$ python3 -q
>>> import numpy as np
>>> np.set_printoptions(precision=3, suppress=True, linewidth=200)
>>> tidy = lambda a: np.round(a, 3) + 0
>>> data = np.load("arr.npy")
>>> data
array([[-0.84, -1.23,  0.13,  1.4 ,  0.18,  0.98, -0.83, -2.38],
       [ 1.78,  4.37, -2.13, -3.46,  4.68, -0.72, -1.85,  1.16],
       [ 0.88,  0.54,  1.06, -1.55,  1.29, -0.3 ,  0.34,  1.25],
       [ 0.65,  1.57, -2.98,  0.36,  2.3 ,  2.21, -5.24, -7.2 ],
       [-0.04,  0.38,  0.74, -0.92,  3.28,  0.16, -0.3 ,  0.32],
       [ 0.45,  3.03, -0.72, -2.75,  5.63, -1.01, -0.18,  3.01],
       [-0.14,  0.39, -0.13, -0.28, -1.58, -1.4 ,  2.09,  3.57],
       [ 0.25, -0.1 , -2.29,  1.7 , -1.82,  1.83, -3.51, -6.28]])
>>> tidy(data @ np.linalg.pinv(data) @ data)
array([[-0.84, -1.23,  0.13,  1.4 ,  0.18,  0.98, -0.83, -2.38],
       [ 1.78,  4.37, -2.13, -3.46,  4.68, -0.72, -1.85,  1.16],
       [ 0.88,  0.54,  1.06, -1.55,  1.29, -0.3 ,  0.34,  1.25],
       [ 0.65,  1.57, -2.98,  0.36,  2.3 ,  2.21, -5.24, -7.2 ],
       [-0.04,  0.38,  0.74, -0.92,  3.28,  0.16, -0.3 ,  0.32],
       [ 0.45,  3.03, -0.72, -2.75,  5.63, -1.01, -0.18,  3.01],
       [-0.14,  0.39, -0.13, -0.28, -1.58, -1.4 ,  2.09,  3.57],
       [ 0.25, -0.1 , -2.29,  1.7 , -1.82,  1.83, -3.51, -6.28]])
>>> F = np.tril(np.array([[-1, 2, 3, -2, -3, 2, -3, 2],
...     [-2, 0, -3, -1, 2, -2, 3, -2],
...     [0, 1, 2, -2, -3, 2, 2, 1],
...     [0, 2, 1, 2, 3, 0, 3, 2],
...     [3, -2, -1, 0, -2, 0, -2, 2],
...     [-3, 2, -3, 1, 3, 0, -2, 3],
...     [2, 0, 3, -3, -2, -1, -1, 0],
...     [-2, 2, -3, -1, 3, 0, 0, 2]]), -1) + np.eye(8, dtype=int)
>>> F
array([[ 1,  0,  0,  0,  0,  0,  0,  0],
       [-2,  1,  0,  0,  0,  0,  0,  0],
       [ 0,  1,  1,  0,  0,  0,  0,  0],
       [ 0,  2,  1,  1,  0,  0,  0,  0],
       [ 3, -2, -1,  0,  1,  0,  0,  0],
       [-3,  2, -3,  1,  3,  1,  0,  0],
       [ 2,  0,  3, -3, -2, -1,  1,  0],
       [-2,  2, -3, -1,  3,  0,  0,  1]])
>>> # triangular: eigenvalues sit on the diagonal
>>> x0 = np.array([-1, -2, 1, 1, -2, 1, 1, -2])
>>> y = F @ x0
>>> coef, lr = np.zeros(8), 1 / np.linalg.norm(F, 2) ** 2
>>> for i in range(6):
...     coef -= lr * F.T @ (F @ coef - y)
...     if i % 2 == 0: print(i, round(np.linalg.norm(F @ coef - y), 3))
... 
0 8.572
2 6.616
4 5.218
>>> tidy(np.linalg.cond(F))
np.float64(145.606)
>>> Y = np.array([[3, 5], [2, 0], [3, 0], [0, 2], [1, 1], [0, 1], [0, 4], [1, 5]])
>>> np.einsum("ik,kj->ji", F, Y)
array([[  3,  -4,   5,   7,   3, -11,  13,  -7],
       [  5, -10,   0,   2,  16,  -9,   5,  -4]])
>>> np.einsum("ij,ij->i", F, F)
array([ 1,  5,  2,  6, 15, 33, 28, 28])
>>> np.einsum("ij->j", F)
array([-1,  6, -2, -2,  5,  0,  1,  1])
>>> Y @ F
Traceback (most recent call last):
  File "<python-input-18>", line 1, in <module>
    Y @ F
    ~~^~~
ValueError: matmul: Input operand 1 has a mismatch in its core dimension 0, with gufunc signature (n?,k),(k,m?)->(n?,m?) (size 8 is different from 2)
>>> x0 = np.array([-1, 1, -2, 1, -1, -1, 2, 1])
>>> (F @ x0).argmax()
np.int64(5)
>>> np.linalg.norm(F @ x0) <= np.linalg.norm(F, 2) * np.linalg.norm(x0) + 1e-9
np.True_
>>> q, V = np.linalg.qr(F[:, :4])[0], np.linalg.qr(F[:, 4:])[0]
>>> sig = np.linalg.svd(q.T @ V, compute_uv=False)
>>> tidy(np.linalg.norm(q @ q.T - V @ V.T, 2))
np.float64(0.996)
>>> (sig > 0.9).sum()
np.int64(2)
>>> tidy(np.degrees(np.arccos(sig.clip(0, 1))))
array([ 4.14 ,  7.5  , 32.47 , 85.147])
